In [1]: import numpy as np

In [2]: np.set_printoptions(precision=1, suppress=True, linewidth=120, floatmode="fixed")

In [3]: def tidy(a):
   ...:     return np.round(a, 1) + 0
   ...: 

In [4]: rng = np.random.default_rng(67)

In [5]: theta = np.sort(rng.uniform(-2, 2, 25))

In [6]: E = np.c_[theta, theta ** 2, theta ** 3] @ np.array([[2, 3, 2, 2], [0, 2, 0, 0], [3, 0, 0, 0]])

In [7]: print(tidy(E))
[[-26.2   1.8  -3.9  -3.9]
 [-16.7   0.5  -3.3  -3.3]
 [-13.0   0.0  -3.0  -3.0]
 [ -9.4  -0.5  -2.6  -2.6]
 [ -6.3  -0.9  -2.2  -2.2]
 [ -6.0  -0.9  -2.2  -2.2]
 [ -3.6  -1.1  -1.7  -1.7]
 [ -3.2  -1.1  -1.6  -1.6]
 [ -3.0  -1.1  -1.6  -1.6]
 [ -2.9  -1.1  -1.5  -1.5]
 [ -2.2  -1.1  -1.3  -1.3]
 [ -2.1  -1.1  -1.3  -1.3]
 [ -1.7  -1.1  -1.2  -1.2]
 [ -1.3  -1.0  -1.0  -1.0]
 [ -0.8  -0.8  -0.7  -0.7]
 [ -0.6  -0.7  -0.5  -0.5]
 [  0.1   0.2   0.1   0.1]
 [  1.0   1.5   0.8   0.8]
 [  1.6   2.2   1.1   1.1]
 [  3.4   3.9   1.7   1.7]
 [  3.8   4.2   1.7   1.7]
 [  8.7   7.0   2.5   2.5]
 [ 11.3   8.2   2.8   2.8]
 [ 16.7  10.4   3.3   3.3]
 [ 23.5  12.6   3.7   3.7]]

In [8]: # columns 2 and 3 are equal

In [9]: def softmax(z):
   ...:     e = np.exp(z - z.max(axis=-1, keepdims=True))
   ...:     return e / e.sum(axis=-1, keepdims=True)
   ...: 

In [10]: tidy(softmax(10 * E[21]))
Out[10]: array([1.0, 0.0, 0.0, 0.0])

In [11]: tidy(softmax(E[21] + -1))
Out[11]: array([0.8, 0.2, 0.0, 0.0])

In [12]: att = E @ E.T / np.sqrt(4)

In [13]: tidy(softmax(att)[21] @ E)
Out[13]: array([23.5, 12.6,  3.7,  3.7])

In [14]: gram = np.cov(E, rowvar=False)

In [15]: tidy(np.median(E, axis=0))
Out[15]: array([-1.7, -0.5, -1.2, -1.2])

In [16]: print(gram.shape)
(4, 4)

In [17]: tidy(gram)
Out[17]: 
array([[99.3, 28.7, 19.8, 19.8],
       [28.7, 15.7,  7.0,  7.0],
       [19.8,  7.0,  4.6,  4.6],
       [19.8,  7.0,  4.6,  4.6]])

In [18]: tidy(np.corrcoef(E.T))
Out[18]: 
array([[1.0, 0.7, 0.9, 0.9],
       [0.7, 1.0, 0.8, 0.8],
       [0.9, 0.8, 1.0, 1.0],
       [0.9, 0.8, 1.0, 1.0]])

In [19]: np.argsort(-E.std(axis=0).round(6), kind="stable")
Out[19]: array([0, 1, 2, 3])

In [20]: K = np.array([[4, 2, 6, -4, 8, 10],
    ...:     [2, 1, 3, -2, 4, 5],
    ...:     [6, 3, 9, -6, 12, 15],
    ...:     [-4, -2, -6, 4, -8, -10],
    ...:     [8, 4, 12, -8, 16, 20],
    ...:     [10, 5, 15, -10, 20, 25]])

In [21]: # rows and columns are dependent

In [22]: left, s, VT = np.linalg.svd(E, full_matrices=False)

In [23]: print(tidy(s))
[53.0 15.8  5.2  0.0]

In [24]: print(np.abs(left[:, 0]).round(6).argmax())
24

In [25]: (s > 1e-8).sum()
Out[25]: np.int64(3)

In [26]: left.shape, s.shape, VT.shape
Out[26]: ((25, 4), (4,), (4, 4))

In [27]: tidy(VT @ VT.T)
Out[27]: 
array([[1.0, 0.0, 0.0, 0.0],
       [0.0, 1.0, 0.0, 0.0],
       [0.0, 0.0, 1.0, 0.0],
       [0.0, 0.0, 0.0, 1.0]])

In [28]: print(tidy(left.T @ left))
[[1.0 0.0 0.0 0.0]
 [0.0 1.0 0.0 0.0]
 [0.0 0.0 1.0 0.0]
 [0.0 0.0 0.0 1.0]]

In [29]: tidy(np.sqrt((s ** 2).sum())), tidy(np.linalg.norm(E))
Out[29]: (np.float64(55.6), np.float64(55.6))

In [30]: A2 = np.array([[0, -1, -1],
    ...:     [-3, -1, 2],
    ...:     [3, 1, -1],
    ...:     [-1, 3, 2],
    ...:     [-3, 3, 1],
    ...:     [0, 1, 3]])

In [31]: np.einsum("ik,kj->ji", K, A2)
Out[31]: 
array([[ -8,  -4, -12,   8, -16, -20],
       [ 22,  11,  33, -22,  44,  55],
       [ 24,  12,  36, -24,  48,  60]])

In [32]: np.vstack([K, A2.T]).shape
Out[32]: (9, 6)

In [33]: np.linalg.matrix_rank(np.vstack([K, A2.T]))
Out[33]: np.int64(4)

In [34]: np.linalg.matrix_rank(K @ A2)
Out[34]: np.int64(1)

In [35]: A2 = K + rng.integers(-2, 3, (6, 1)) @ rng.integers(-2, 3, (1, 6))

In [36]: print(A2)
[[  5   0   8  -4   7   9]
 [  2   1   3  -2   4   5]
 [  4   7   5  -6  14  17]
 [ -2  -6  -2   4 -10 -12]
 [  7   6  10  -8  17  21]
 [  8   9  11 -10  22  27]]

In [37]: tidy(np.linalg.svd(A2 - K, compute_uv=False))
Out[37]: array([12.4,  0.0,  0.0,  0.0,  0.0,  0.0])

In [38]: print(np.abs(np.diag(np.linalg.qr(K)[1])) > 1e-9)
[ True False False False False False]

In [39]: np.unique(K.round(6), axis=0).shape
Out[39]: (6, 6)

In [40]: np.linalg.lstsq(K[:-1].T, K[-1])[2]
Out[40]: np.int32(1)

In [41]: tidy(K @ np.linalg.pinv(K) @ K)
Out[41]: 
array([[  4.0,   2.0,   6.0,  -4.0,   8.0,  10.0],
       [  2.0,   1.0,   3.0,  -2.0,   4.0,   5.0],
       [  6.0,   3.0,   9.0,  -6.0,  12.0,  15.0],
       [ -4.0,  -2.0,  -6.0,   4.0,  -8.0, -10.0],
       [  8.0,   4.0,  12.0,  -8.0,  16.0,  20.0],
       [ 10.0,   5.0,  15.0, -10.0,  20.0,  25.0]])

In [42]: data = np.load("x.npy")

In [43]: tidy(data)
Out[43]: 
array([[ 0.9,  0.4, -0.2],
       [ 0.4, -0.5,  0.8],
       [-0.2,  0.8,  0.6]])

In [44]: # columns are unit length and at right angles

In [45]: w, vecs = np.linalg.eig(data)

In [46]: tidy(w)
Out[46]: array([ 1.0, -1.0,  1.0])

In [47]: tidy(data @ vecs[:, 0] - w[0] * vecs[:, 0])
Out[47]: array([0.0, 0.0, 0.0])

In [48]: u = np.array([-2, 4, -8])

In [49]: print(tidy(np.polyval(u, data[1])))
[ -6.6 -10.3  -6.1]

In [50]: print(tidy(np.correlate(data[1], data[2], "full")))
[ 0.3  0.1  0.0  0.7 -0.2]

In [51]: print([round(float(np.linalg.det(data[:i, :i])), 2) + 0 for i in range(1, 4)])
[0.87, -0.59, -1.0]

In [52]: np.all(np.linalg.eigvalsh(data) > 0)
Out[52]: np.False_

In [53]: hat = np.triu(np.array([[-2, 0, 4], [-4, 2, 1], [-3, 2, -1]]), 1) + np.eye(3)

In [54]: A2 = hat @ data @ np.linalg.inv(hat)

In [55]: tidy(np.linalg.det(A2))
Out[55]: np.float64(-1.0)

In [56]: print(tidy(np.poly(A2)))
[ 1.0 -1.0 -1.0  1.0]

In [57]: np.linalg.matrix_rank(A2)
Out[57]: np.int64(3)

In [58]: tidy(hat @ data - data @ hat)
Out[58]: 
array([[-0.9,  3.1, -1.6],
       [-0.2,  0.8, -0.7],
       [ 0.0,  0.0,  0.1]])

In [59]: print(np.trace(A2), np.trace(data))
1.0 1.0

In [60]: X, _ = np.linalg.qr(np.array([[0.3, 2.6, -0.7, 0.8, -0.2, -1.1],
    ...:     [0.8, 1.7, 0.1, 1.1, 0.6, -0.5],
    ...:     [-0.3, -0.6, -0.2, 0.3, 0.1, -0.2],
    ...:     [1.4, -0.9, 1.5, 0.3, 0.8, 0.6],
    ...:     [-0.8, -0.4, -0.6, -0.9, -1.7, -2.0],
    ...:     [-0.1, 0.3, -3.4, -0.2, -0.6, 2.2]]))

In [61]: tidy(X)
Out[61]: 
array([[-0.2, -0.8,  0.1,  0.1, -0.2, -0.6],
       [-0.4, -0.4,  0.0, -0.3, -0.2,  0.7],
       [ 0.2,  0.1, -0.1, -0.8, -0.5, -0.3],
       [-0.8,  0.4, -0.1,  0.2, -0.3, -0.2],
       [ 0.4,  0.0,  0.0,  0.5, -0.7,  0.2],
       [ 0.1, -0.1, -1.0,  0.0,  0.0,  0.0]])

In [62]: tidy(X.sum(axis=1))
Out[62]: array([-1.5, -0.6, -1.3, -0.8,  0.4, -1.0])

In [63]: np.count_nonzero(X)
Out[63]: np.int64(36)

In [64]: print(tidy(X.mean(axis=0)))
[-0.1 -0.1 -0.2  0.0 -0.3  0.0]

In [65]: np.unravel_index(np.abs(X).argmax(), X.shape)
Out[65]: (np.int64(5), np.int64(2))

In [66]: tidy(np.diff(X, axis=0))
Out[66]: 
array([[-0.3,  0.3,  0.0, -0.4, -0.1,  1.3],
       [ 0.6,  0.6, -0.1, -0.6, -0.2, -1.0],
       [-0.9,  0.3,  0.0,  1.0,  0.1,  0.0],
       [ 1.2, -0.4,  0.1,  0.3, -0.4,  0.4],
       [-0.4, -0.1, -1.0, -0.4,  0.8, -0.2]])

In [67]: tidy(np.abs(X).max())
Out[67]: np.float64(1.0)

In [68]: tidy(X - X[0])
Out[68]: 
array([[ 0.0,  0.0,  0.0,  0.0,  0.0,  0.0],
       [-0.3,  0.3,  0.0, -0.4, -0.1,  1.3],
       [ 0.3,  0.9, -0.1, -0.9, -0.3,  0.3],
       [-0.6,  1.2, -0.2,  0.1, -0.2,  0.3],
       [ 0.6,  0.8,  0.0,  0.3, -0.6,  0.8],
       [ 0.2,  0.7, -1.0, -0.1,  0.2,  0.6]])

In [69]: J = np.load("out8.npy")

In [70]: J
Out[70]: 
array([[3, 0, 0, 0, 0, 0],
       [2, 2, 0, 0, 0, 0],
       [0, 0, 3, 3, 2, 3],
       [0, 0, 0, 2, 2, 0],
       [0, 0, 2, 1, 1, 1],
       [0, 0, 2, 0, 2, 2]])

In [71]: # 2 blocks once reordered

In [72]: x = np.array([4, 0, 0, 3, 2, 5])

In [73]: y = J @ x

In [74]: y
Out[74]: array([12,  8, 28, 10, 10, 14])

In [75]: print(tidy(np.linalg.solve(J, y + J[:, 3])))
[4.0 0.0 0.0 4.0 2.0 5.0]

In [76]: tidy(np.linalg.solve(J, -3 * y))
Out[76]: array([-12.0,   0.0,   0.0,  -9.0,  -6.0, -15.0])

In [77]: arr = np.load("case16.npy")

In [78]: arr
Out[78]: 
array([[ -5.0,   9.0,  -3.0,  -1.0],
       [-10.0,  18.0,  -6.0,  -2.0],
       [-10.0,  17.0,  -4.0,  -3.0],
       [-10.0,  17.0,  -4.0,  -3.0]])

In [79]: # rows 2 and 3 are equal

In [80]: tidy(np.linalg.det(2 * arr)), tidy(np.linalg.det(arr))
Out[80]: (np.float64(0.0), np.float64(0.0))

In [81]: print(tidy(np.linalg.det(arr[::-1])))
0.0

In [82]: tidy(np.poly(arr))
Out[82]: array([ 1.0, -6.0,  5.0,  0.0,  0.0])
